% python3 -q
>>> import numpy as np
>>> from numpy import linalg as LA
>>> np.set_printoptions(suppress=True, linewidth=160)
>>> rnd = lambda a: np.round(a, 2) + 0
>>> arr = np.array([[0.0, -0.7, 0.5],
...     [-0.9, -0.7, -1.0],
...     [-1.5, -0.4, 0.5],
...     [0.2, 1.2, -1.2],
...     [1.0, 0.1, -1.0],
...     [2.4, -0.4, 0.0]])
>>> arr[:, 2] *= 20
>>> print(arr)
[[  0.   -0.7  10. ]
 [ -0.9  -0.7 -20. ]
 [ -1.5  -0.4  10. ]
 [  0.2   1.2 -24. ]
 [  1.    0.1 -20. ]
 [  2.4  -0.4   0. ]]
>>> rng = np.random.default_rng(750)
>>> idx = rng.permutation(3)
>>> B = arr[:, idx] * rng.choice([-1, 1], 3)
>>> print(B)
[[  0.7 -10.    0. ]
 [  0.7  20.   -0.9]
 [  0.4 -10.   -1.5]
 [ -1.2  24.    0.2]
 [ -0.1  20.    1. ]
 [  0.4  -0.    2.4]]
>>> U, _, Vt = LA.svd(arr.T @ B)
>>> print(rnd(U @ Vt))
[[ 0.  0.  1.]
 [-1.  0.  0.]
 [ 0. -1.  0.]]
>>> print(idx)
[1 2 0]
>>> print(rnd(LA.lstsq(arr, B)[0]))
[[ 0.  0.  1.]
 [-1.  0.  0.]
 [ 0. -1.  0.]]
>>> hat = arr @ LA.solve(arr.T @ arr, arr.T)
>>> print(np.trace(hat))
3.0
>>> print(rnd(hat @ arr[:, 1]))
[-0.7 -0.7 -0.4  1.2  0.1 -0.4]
>>> print(LA.matrix_rank(np.eye(6) - hat))
3
>>> print(rnd((np.eye(6) - hat) @ arr))
[[0. 0. 0.]
 [0. 0. 0.]
 [0. 0. 0.]
 [0. 0. 0.]
 [0. 0. 0.]
 [0. 0. 0.]]
>>> print(np.allclose(hat @ hat, hat))
True
>>> print(rnd(np.diag(hat)))
[0.19 0.86 0.27 0.64 0.34 0.7 ]
>>> print(rnd(LA.eigvalsh(hat)))
[0. 0. 0. 1. 1. 1.]
>>> t = np.radians(135)
>>> r_ = np.eye(3)
>>> r_[2, 2] = r_[0, 0] = np.cos(t)
>>> r_[2, 0], r_[0, 2] = -np.sin(t), np.sin(t)
>>> print(rnd(r_))
[[-0.71  0.    0.71]
 [ 0.    1.    0.  ]
 [-0.71  0.   -0.71]]
>>> B = arr @ r_.T
>>> print(rnd(np.abs(B - arr).max(axis=0)))
[17.31  0.   40.83]
>>> print(rnd(LA.svd(arr, compute_uv=False)), rnd(LA.svd(B, compute_uv=False)))
[39.71  3.09  1.5 ] [39.71  3.09  1.5 ]
>>> print(rnd(B))
[[  7.07  -0.7   -7.07]
 [-13.51  -0.7   14.78]
 [  8.13  -0.4   -6.01]
 [-17.11   1.2   16.83]
 [-14.85   0.1   13.44]
 [ -1.7   -0.4   -1.7 ]]
>>> print([round(float(x), 2) for x in LA.svd(arr, compute_uv=False)[:3]])
[39.71, 3.09, 1.5]
>>> print(np.argsort(-LA.norm(arr, axis=0).round(6), kind="stable")[:3])
[2 0 1]
>>> print(rnd(LA.norm(arr, 2) / LA.norm(arr)))
1.0
>>> print(LA.matrix_rank(arr, rtol=0.1))
1
>>> feats = np.triu(rng.random((5, 5)) < 0.5, 1).astype(int)
>>> feats = feats + feats.T
>>> print(feats)
[[0 1 1 0 1]
 [1 0 1 1 1]
 [1 1 0 1 0]
 [0 1 1 0 1]
 [1 1 0 1 0]]
>>> idx = rng.permutation(5)
>>> print(idx)
[1 0 3 4 2]
>>> B = feats[idx][:, idx]
>>> print(np.allclose(B, feats))
False
>>> print(rnd(LA.det(B)), rnd(LA.det(feats[idx])))
0.0 0.0
>>> print(LA.matrix_power(feats, 2))
[[3 2 1 3 1]
 [2 4 2 2 2]
 [1 2 3 1 3]
 [3 2 1 3 1]
 [1 2 3 1 3]]
>>> LA.determinant(feats)
Traceback (most recent call last):
  File "<python-input-45>", line 1, in <module>
    LA.determinant(feats)
    ^^^^^^^^^^^^^^
AttributeError: module 'numpy.linalg' has no attribute 'determinant'
>>> print(rnd(LA.det(feats)))
0.0
>>> feats.inv()
Traceback (most recent call last):
  File "<python-input-47>", line 1, in <module>
    feats.inv()
    ^^^^^^^^^
AttributeError: 'numpy.ndarray' object has no attribute 'inv'
>>> print(np.allclose(feats, feats.T))
True
>>> r = LA.matrix_rank(feats)
>>> print(r)
3
>>> ns = LA.svd(feats)[2][r:].T
>>> print(np.allclose(feats @ ns, 0))
True
>>> print([int(LA.matrix_rank(feats[:i])) for i in range(1, len(feats) + 1)])
[1, 2, 3, 3, 3]
>>> print(ns.shape)
(5, 2)
>>> w, V = LA.eigh(feats)
>>> print(rnd(w))
[-2.   -1.24  0.    0.    3.24]
>>> print(rnd(V @ np.diag(w) @ V.T))
[[0. 1. 1. 0. 1.]
 [1. 0. 1. 1. 1.]
 [1. 1. 0. 1. 0.]
 [0. 1. 1. 0. 1.]
 [1. 1. 0. 1. 0.]]
>>> print(rnd(V.T @ V))
[[1. 0. 0. 0. 0.]
 [0. 1. 0. 0. 0.]
 [0. 0. 1. 0. 0.]
 [0. 0. 0. 1. 0.]
 [0. 0. 0. 0. 1.]]
>>> print(rnd(V.T @ feats @ V))
[[-2.    0.    0.    0.    0.  ]
 [ 0.   -1.24  0.    0.    0.  ]
 [ 0.    0.    0.    0.    0.  ]
 [ 0.    0.    0.    0.    0.  ]
 [ 0.    0.    0.    0.    3.24]]
>>> m1 = np.load("out5.npy")
>>> print(m1)
[[ 0  0  0 -5  0  0  0  0]
 [ 0  0  0  0  0  0  0  0]
 [ 0  0  0  0  0  0  0 -1]
 [ 0  0  0  0  0 -2  0  0]
 [-5  0  0  0  0  0  0  0]
 [ 0 -1  0  0  0  0  0  0]
 [ 0  0  0  0  0  0  4  0]
 [ 0  0 -1  0  0  0  0  0]]
>>> r = LA.matrix_rank(m1)
>>> print(r)
7
>>> ns = LA.svd(m1)[2][r:].T
>>> print([int(LA.matrix_rank(m1[:i])) for i in range(1, len(m1) + 1)])
[1, 1, 2, 3, 4, 5, 6, 7]
>>> print(ns.shape)
(8, 1)
>>> print(ns[:, 0] / ns[np.abs(ns[:, 0]).round(6).argmax(), 0])
[0. 0. 0. 0. 1. 0. 0. 0.]
>>> print([int(LA.matrix_rank(np.delete(m1, i, axis=0))) for i in range(8)])
[6, 7, 6, 6, 6, 6, 6, 6]
>>> print(ns @ ns.T)
[[0. 0. 0. 0. 0. 0. 0. 0.]
 [0. 0. 0. 0. 0. 0. 0. 0.]
 [0. 0. 0. 0. 0. 0. 0. 0.]
 [0. 0. 0. 0. 0. 0. 0. 0.]
 [0. 0. 0. 0. 1. 0. 0. 0.]
 [0. 0. 0. 0. 0. 0. 0. 0.]
 [0. 0. 0. 0. 0. 0. 0. 0.]
 [0. 0. 0. 0. 0. 0. 0. 0.]]
>>> print(rnd(LA.pinv(m1)))
[[ 0.    0.    0.    0.   -0.2   0.    0.    0.  ]
 [ 0.    0.    0.    0.    0.   -1.    0.    0.  ]
 [ 0.    0.    0.    0.    0.    0.    0.   -1.  ]
 [-0.2   0.    0.    0.    0.    0.    0.    0.  ]
 [ 0.    0.    0.    0.    0.    0.    0.    0.  ]
 [ 0.    0.    0.   -0.5   0.    0.    0.    0.  ]
 [ 0.    0.    0.    0.    0.    0.    0.25  0.  ]
 [ 0.    0.   -1.    0.    0.    0.    0.    0.  ]]
>>> print(m1.T @ m1)
[[25  0  0  0  0  0  0  0]
 [ 0  1  0  0  0  0  0  0]
 [ 0  0  1  0  0  0  0  0]
 [ 0  0  0 25  0  0  0  0]
 [ 0  0  0  0  0  0  0  0]
 [ 0  0  0  0  0  4  0  0]
 [ 0  0  0  0  0  0 16  0]
 [ 0  0  0  0  0  0  0  1]]
>>> print(rnd(LA.norm(m1, axis=0)))
[5. 1. 1. 5. 0. 2. 4. 1.]
>>> print(m1 @ m1.T)
[[25  0  0  0  0  0  0  0]
 [ 0  0  0  0  0  0  0  0]
 [ 0  0  1  0  0  0  0  0]
 [ 0  0  0  4  0  0  0  0]
 [ 0  0  0  0 25  0  0  0]
 [ 0  0  0  0  0  1  0  0]
 [ 0  0  0  0  0  0 16  0]
 [ 0  0  0  0  0  0  0  1]]
>>> print(m1 @ m1)
[[ 0  0  0  0  0 10  0  0]
 [ 0  0  0  0  0  0  0  0]
 [ 0  0  1  0  0  0  0  0]
 [ 0  2  0  0  0  0  0  0]
 [ 0  0  0 25  0  0  0  0]
 [ 0  0  0  0  0  0  0  0]
 [ 0  0  0  0  0  0 16  0]
 [ 0  0  0  0  0  0  0  1]]
>>> print((m1 + m1.T) / 2)
[[ 0.   0.   0.  -2.5 -2.5  0.   0.   0. ]
 [ 0.   0.   0.   0.   0.  -0.5  0.   0. ]
 [ 0.   0.   0.   0.   0.   0.   0.  -1. ]
 [-2.5  0.   0.   0.   0.  -1.   0.   0. ]
 [-2.5  0.   0.   0.   0.   0.   0.   0. ]
 [ 0.  -0.5  0.  -1.   0.   0.   0.   0. ]
 [ 0.   0.   0.   0.   0.   0.   4.   0. ]
 [ 0.   0.  -1.   0.   0.   0.   0.   0. ]]
>>> print(np.allclose(m1 @ m1.T, m1.T @ m1))
False
>>> print(rnd(LA.det(m1)))
0.0
>>> print(rnd(np.sort(np.abs(LA.eigvals(m1)))))
[0. 0. 0. 0. 0. 1. 1. 4.]
>>> print(rnd(np.abs(LA.eigvals(m1)).max()))
4.0
>>> print((m1 - m1.T) / 2)
[[ 0.   0.   0.  -2.5  2.5  0.   0.   0. ]
 [ 0.   0.   0.   0.   0.   0.5  0.   0. ]
 [ 0.   0.   0.   0.   0.   0.   0.   0. ]
 [ 2.5  0.   0.   0.   0.  -1.   0.   0. ]
 [-2.5  0.   0.   0.   0.   0.   0.   0. ]
 [ 0.  -0.5  0.   1.   0.   0.   0.   0. ]
 [ 0.   0.   0.   0.   0.   0.   0.   0. ]
 [ 0.   0.   0.   0.   0.   0.   0.   0. ]]
>>> print(np.trace(m1))
4
>>> LA.determinant(m1)
Traceback (most recent call last):
  File "<python-input-82>", line 1, in <module>
    LA.determinant(m1)
    ^^^^^^^^^^^^^^
AttributeError: module 'numpy.linalg' has no attribute 'determinant'
>>> print(feats @ feats)
[[3 2 1 3 1]
 [2 4 2 2 2]
 [1 2 3 1 3]
 [3 2 1 3 1]
 [1 2 3 1 3]]
>>> print(np.argwhere(np.triu(feats)))
[[0 1]
 [0 2]
 [0 4]
 [1 2]
 [1 3]
 [1 4]
 [2 3]
 [3 4]]
>>> Lm = np.diag(feats.sum(axis=1)) - feats
>>> print(Lm @ np.ones(5))
[0. 0. 0. 0. 0.]
>>> print(LA.matrix_rank(Lm))
4
>>> print(rnd(LA.eigvalsh(Lm)))
[0. 3. 3. 5. 5.]
>>> def softmax(z):
...     e = np.exp(z - z.max(axis=-1, keepdims=True))
...     return e / e.sum(axis=-1, keepdims=True)
... 
>>> print(rnd(softmax(m1).sum(axis=1)))
[1. 1. 1. 1. 1. 1. 1. 1.]
>>> print(rnd(softmax(m1[1])))
[0.12 0.12 0.12 0.12 0.12 0.12 0.12 0.12]
>>> S = m1 @ m1.T / np.sqrt(8)
>>> print(softmax(S).round(6).argmax(axis=1))
[0 0 2 3 4 5 6 7]
>>> K = np.load("m.npy")
>>> print(K)
[[-1  3  2 -3]
 [ 3 -1  3 -2]
 [ 1 -3  3  0]
 [ 1  0  1  3]
 [-2  1 -1 -3]
 [-2 -1 -1  3]
 [-2 -1  1 -3]]
>>> hat = np.triu(np.array([[0, 0, -1, 2, 2],
...     [-1, 0, 0, 1, 2],
...     [-1, 2, -2, -1, 1],
...     [-2, -1, 0, 2, -1],
...     [-2, -1, -2, 0, 0]]), 1) + np.eye(5)
>>> B = hat @ feats @ LA.inv(hat)
>>> print(hat @ feats - feats @ hat)
[[ 1.  3.  2.  1. -1.]
 [ 2.  3.  2.  1. -1.]
 [ 1.  0.  0. -2. -4.]
 [-1. -1.  0. -1. -3.]
 [ 0.  0.  1. -3. -3.]]
>>> x0 = np.array([-4, -7, -6, -6])
>>> rhs = K @ x0
>>> print(rnd(LA.solve(K.T @ K, K.T @ rhs)))
[-4. -7. -6. -6.]
>>> print(rnd(LA.lstsq(K, rhs)[0]))
[-4. -7. -6. -6.]
>>> rhs = rhs + 0.05 * rng.normal(size=7)
>>> print(rnd(rhs))
[-11.05 -11.    -0.95 -28.01  24.99   3.05  27.08]
>>> c, *_ = LA.lstsq(K, rhs)
>>> print(rnd(c))
[-4.01 -7.02 -6.   -6.  ]
>>> print(rnd(LA.norm(rhs - K @ c)))
0.04
>>> print(c.round())
[-4. -7. -6. -6.]
>>> W = np.array([[1, -2, -3, 2, 0, 0],
...     [2, -1, -2, 3, 3, 1],
...     [3, -1, -1, 0, -2, 3],
...     [-3, 3, -3, -2, 2, -3]])
>>> c = np.array([-3, 3, 1, -1, 1, -1])
>>> act = np.maximum(K @ W + c, 0)
>>> print(rnd((act > 0).mean(axis=0)))
[0.71 0.43 0.71 0.43 0.29 0.71]
>>> print(act)
[[17  0  5 12  0 17]
 [13  0  0  6  0 13]
 [ 1  1  1  0  0  5]
 [ 0  9  0  0  5  0]
 [ 3  0 15  4  0  6]
 [ 0 18  1  0  6  0]
 [ 5  0 17  0  0 10]]
>>> cent = np.array([[-2, 0], [-1, 1], [-2, -1], [-1, 2], [-2, 2], [1, -2]])
>>> print(W @ cent)
[[  4   5]
 [ -7  11]
 [  4 -10]
 [  4  12]]
>>> print((act @ cent).round(6).argmax(axis=1))
[1 1 0 1 1 1 0]
>>> B = np.c_[K[:, :2] @ np.array([[2, -2], [-1, -3]]), np.array([8, -7, -4, -7, 6, 1, 9])]
>>> print(B)
[[-5 -7  8]
 [ 7 -3 -7]
 [ 5  7 -4]
 [ 2 -2 -7]
 [-5  1  6]
 [-3  7  1]
 [-3  7  9]]
>>> print(LA.matrix_rank(np.c_[K, B]))
5
>>> print(rnd(LA.norm(B - K @ LA.lstsq(K, B)[0], axis=0)))
[0.   0.   3.48]
>>> print(LA.matrix_rank(B))
3
>>> print(K - K[0])
[[ 0  0  0  0]
 [ 4 -4  1  1]
 [ 2 -6  1  3]
 [ 2 -3 -1  6]
 [-1 -2 -3  0]
 [-1 -4 -3  6]
 [-1 -4 -1  0]]
>>> print(K.sum(axis=0))
[-2 -2  8 -5]
>>> print(LA.matrix_rank(K))
4
>>> print(np.count_nonzero(K))
26
>>> np.zeros(7, 4)
Traceback (most recent call last):
  File "<python-input-126>", line 1, in <module>
    np.zeros(7, 4)
    ~~~~~~~~^^^^^^
TypeError: Cannot interpret '4' as a data type
>>> LA.rank(K)
Traceback (most recent call last):
  File "<python-input-127>", line 1, in <module>
    LA.rank(K)
    ^^^^^^^
AttributeError: module 'numpy.linalg' has no attribute 'rank'
>>> K[7]
Traceback (most recent call last):
  File "<python-input-128>", line 1, in <module>
    K[7]
    ~^^^
IndexError: index 7 is out of bounds for axis 0 with size 7
